% python3 -q
>>> import numpy as np
>>> np.set_printoptions(precision=3, suppress=True, linewidth=120)
>>> W0 = np.array([[-1.0, 9.0, 9.0, 0.0, 1.0, 7.0],
...     [0.0, 5.0, -7.0, -1.0, -7.0, -3.0],
...     [0.0, 5.0, 4.0, 5.0, 8.0, -5.0],
...     [0.0, 7.0, 3.0, 4.0, 5.0, -5.0],
...     [0.0, -6.0, 2.0, 9.0, -3.0, 5.0],
...     [0.0, 1.0, 0.0, 0.0, 1.0, -4.0]])
>>> print(np.unravel_index(np.abs(W0).argmax(), W0.shape))
(np.int64(0), np.int64(1))
>>> print(W0.mean(axis=0))
[-0.167  3.5    1.833  2.833  0.833 -0.833]
>>> print(np.abs(W0).max())
9.0
>>> print(round(float(np.linalg.norm(W0)), 3))
28.249
>>> B = W0 / np.sqrt((W0 ** 2).mean(axis=1, keepdims=True))
>>> print(np.linalg.norm(B, axis=1))
[2.449 2.449 2.449 2.449 2.449 2.449]
>>> A = np.load("layer6.npy")
>>> print(A)
[[2 2 2 1 2 2 2]
 [5 6 4 2 3 4 4]
 [2 2 1 0 1 0 2]
 [4 4 3 1 3 2 4]
 [1 2 1 1 0 2 0]
 [4 4 1 1 3 1 3]
 [2 1 0 2 0 0 0]
 [0 0 0 0 0 0 0]
 [1 2 2 2 2 4 0]
 [0 0 1 1 2 2 0]
 [2 1 0 2 0 0 0]
 [3 4 3 2 2 4 2]
 [2 2 2 1 2 2 2]
 [2 2 1 2 4 3 1]
 [0 0 0 0 0 0 0]
 [3 3 1 3 0 2 0]
 [0 0 1 1 2 2 0]
 [3 2 2 3 3 4 2]
 [4 5 4 2 3 6 4]
 [3 3 2 2 5 5 3]
 [2 2 1 0 1 0 2]
 [7 7 2 4 3 3 3]
 [3 4 1 2 2 3 1]
 [0 0 0 0 0 0 0]
 [5 4 4 4 5 6 4]
 [0 0 0 0 0 0 0]
 [3 4 1 2 2 3 1]
 [2 2 3 2 4 4 2]
 [2 2 1 0 1 0 2]
 [8 7 4 5 7 5 5]
 [0 0 0 0 0 0 0]
 [3 3 1 3 0 2 0]
 [4 3 0 3 2 1 1]
 [4 3 2 3 2 2 2]
 [2 2 0 1 2 1 1]]
>>> gram = np.cov(A, rowvar=False)
>>> print(np.argsort(-A.std(axis=0).round(6), kind="stable"))
[0 1 5 4 6 3 2]
>>> print(np.polyfit(A[:, 2], A[:, 6], 1))
[0.966 0.106]
>>> print(A.std(axis=0))
[1.903 1.888 1.273 1.286 1.689 1.823 1.481]
>>> print(np.round(np.linalg.eigvalsh(gram)[::-1], 3) + 0)
[14.713  2.2    1.333  0.771  0.289  0.075  0.   ]
>>> m1 = np.load("sample6.npy")
>>> print(m1)
[[2. 1. 0. 0. 0. 0.]
 [0. 2. 1. 0. 0. 0.]
 [0. 0. 2. 1. 0. 0.]
 [0. 0. 0. 2. 1. 0.]
 [0. 0. 0. 0. 2. 1.]
 [0. 0. 0. 0. 0. 2.]]
>>> # triangular
>>> W1 = np.array([[-2, 1, 1, 0, -6, -2],
...     [-6, 5, -1, -2, 6, -8],
...     [-2, -5, -9, 5, 4, -2],
...     [9, 3, -5, -5, -2, -3],
...     [-7, 5, -3, -6, 2, -6],
...     [-3, -3, 8, 9, -6, 3]])
>>> b = np.array([-4, 2, 3, -5, 5, 4])
>>> act = np.maximum(m1 @ W1 + b, 0)
>>> print(np.linalg.matrix_rank(act))
5
>>> Z = np.array([[1, 0, -1],
...     [-2, -2, 0],
...     [-1, -1, 1],
...     [0, 0, 0],
...     [1, -2, 1],
...     [-2, -2, 2]])
>>> print((act @ Z).round(6).argmax(axis=1))
[2 2 0 2 2 2]
>>> print(act @ Z)
[[-22. -22.   4.]
 [  7. -56.  21.]
 [ 12. -22.  10.]
 [-16. -32.  -4.]
 [-20. -29.   8.]
 [-39. -39.  39.]]
>>> x0 = np.array([1, 8, 5, 2, 0, 4])
>>> rhs = m1 @ x0
>>> print(rhs)
[10. 21. 12.  4.  4.  8.]
>>> print(np.linalg.solve(m1.T, m1[3]))
[0. 0. 0. 1. 0. 0.]
>>> rng = np.random.default_rng(1)
>>> idx = rng.permutation(6)
>>> B = m1[:, idx] * rng.choice([-1, 1], 6)
>>> print(B)
[[ 0. -2. -0.  1. -0. -0.]
 [ 0. -0. -1.  2. -0. -0.]
 [ 0. -0. -2.  0. -0. -1.]
 [ 1. -0. -0.  0. -0. -2.]
 [ 2. -0. -0.  0. -1. -0.]
 [ 0. -0. -0.  0. -2. -0.]]
>>> left, _, Vh = np.linalg.svd(m1.T @ B)
>>> print(np.round(left @ Vh, 3) + 0)
[[ 0. -1.  0.  0.  0.  0.]
 [ 0.  0.  0.  1.  0.  0.]
 [ 0.  0. -1.  0.  0.  0.]
 [ 0.  0.  0.  0.  0. -1.]
 [ 1.  0.  0.  0.  0.  0.]
 [ 0.  0.  0.  0. -1.  0.]]
>>> print(np.round(np.linalg.lstsq(m1, B)[0], 3) + 0)
[[ 0. -1.  0.  0.  0.  0.]
 [ 0.  0.  0.  1.  0.  0.]
 [ 0.  0. -1.  0.  0.  0.]
 [ 0.  0.  0.  0.  0. -1.]
 [ 1.  0.  0.  0.  0.  0.]
 [ 0.  0.  0.  0. -1.  0.]]
